$ ipython --no-banner

In [1]: import numpy as np

In [2]: np.set_printoptions(precision=1, suppress=True, linewidth=120)

In [3]: rng = np.random.default_rng(253)

In [4]: arr = np.array([[2, 1, 0, 1, 2, 1],
   ...:     [2, 1, 2, 2, 1, 1],
   ...:     [0, 2, 0, 2, 2, 1],
   ...:     [2, 0, 1, 1, 1, 0],
   ...:     [2, 0, 2, 0, 1, 2],
   ...:     [1, 1, 2, 0, 2, 0]]) * (rng.random((6, 6)) < 0.3)

In [5]: print(arr)
[[2 0 0 0 2 0]
 [0 0 2 0 0 1]
 [0 0 0 0 0 0]
 [0 0 1 0 0 0]
 [2 0 0 0 1 0]
 [0 1 0 0 2 0]]

In [6]: W1 = np.array([[2, 2], [2, 0], [1, 0], [2, 1], [0, 2], [1, 2]])

In [7]: beta = np.array([4, 2])

In [8]: act = np.maximum(arr @ W1 + beta, 0)

In [9]: print(act)
[[ 8 10]
 [ 7  4]
 [ 4  2]
 [ 5  2]
 [ 8  8]
 [ 6  6]]

In [10]: W2 = np.array([[0, 3], [3, 2]])

In [11]: print((act @ W2).round(6).argmax(axis=1))
[1 1 1 1 1 1]

In [12]: print(act @ W2)
[[30 44]
 [12 29]
 [ 6 16]
 [ 6 19]
 [24 40]
 [18 30]]

In [13]: A = np.load("w.npy")

In [14]: print(A)
[[ 0.8 -0.3  0.1 -0.4  0.3]
 [-0.3  0.5  0.1 -0.6  0.5]
 [ 0.1  0.1  1.   0.1 -0.1]
 [-0.4 -0.6  0.1  0.1  0.6]
 [ 0.3  0.5 -0.1  0.6  0.5]]

In [15]: print(round(np.linalg.det(2 * A), 1), round(np.linalg.det(A), 1))
-32.0 -1.0

In [16]: print(round(np.linalg.eigvals(A).sum().real, 1))
3.0

In [17]: print(round(np.linalg.det(A.T), 1))
-1.0

In [18]: print(np.einsum("ii->", A))
3.0

In [19]: print(np.einsum("ij,ji->", A, A))
5.0

In [20]: print(np.poly(A))
[ 1. -3.  2.  2. -3.  1.]

In [21]: W1 = np.array([[0, 1, -1, -1, 0, 3],
    ...:     [0, 2, -2, -1, 2, 2],
    ...:     [0, 0, -2, 2, -2, -1],
    ...:     [1, 1, -1, 3, -1, 2],
    ...:     [-2, 3, 3, 3, -1, 1]])

In [22]: beta = np.array([3, 3, 1, 1, 2, 2])

In [23]: act = np.maximum(A @ W1 + beta, 0)

In [24]: print((act > 0).mean(axis=0))
[1.  1.  0.8 1.  0.8 1. ]

In [25]: print(np.linalg.matrix_rank(act))
5

In [26]: print((act > 0).astype(int))
[[1 1 1 1 1 1]
 [1 1 1 1 1 1]
 [1 1 0 1 1 1]
 [1 1 1 1 0 1]
 [1 1 1 1 1 1]]

In [27]: W2 = np.array([[2, 0], [0, 3], [0, 1], [2, -2], [0, -3], [-2, -2]])

In [28]: print(W1 @ W2)
[[-8 -2]
 [-6 -4]
 [ 6  2]
 [ 4 -5]
 [ 0  7]]

In [29]: print((act @ W2).round(6).argmax(axis=1))
[1 1 0 0 0]

In [30]: evals, V = np.linalg.eigh(A)

In [31]: print(evals)
[-1.  1.  1.  1.  1.]

In [32]: print(np.linalg.eigvalsh(A + -3 * np.eye(5)))
[-4. -2. -2. -2. -2.]

In [33]: print(np.round(V.T @ V, 1) + 0)
[[1. 0. 0. 0. 0.]
 [0. 1. 0. 0. 0.]
 [0. 0. 1. 0. 0.]
 [0. 0. 0. 1. 0.]
 [0. 0. 0. 0. 1.]]

In [34]: print([round(float(np.linalg.det(A[:i, :i])), 2) + 0 for i in range(1, 6)])
[0.83, 0.38, 0.36, -0.54, -1.0]

In [35]: print(np.round(np.linalg.eigvalsh(A).min(), 1))
-1.0

In [36]: print(np.all(np.linalg.eigvalsh(A) > 0))
False

In [37]: vec = np.array([3, -1, 5, -5, -5])

In [38]: rhs = A @ vec

In [39]: print(rhs.round(1) + 0)
[ 3.6  0.   4.8 -3.6 -6. ]

In [40]: print(np.linalg.solve(A, rhs + A[:, 0]))
[ 4. -1.  5. -5. -5.]

In [41]: print(np.round(np.linalg.solve(A.T, A[3]), 1) + 0)
[0. 0. 0. 1. 0.]
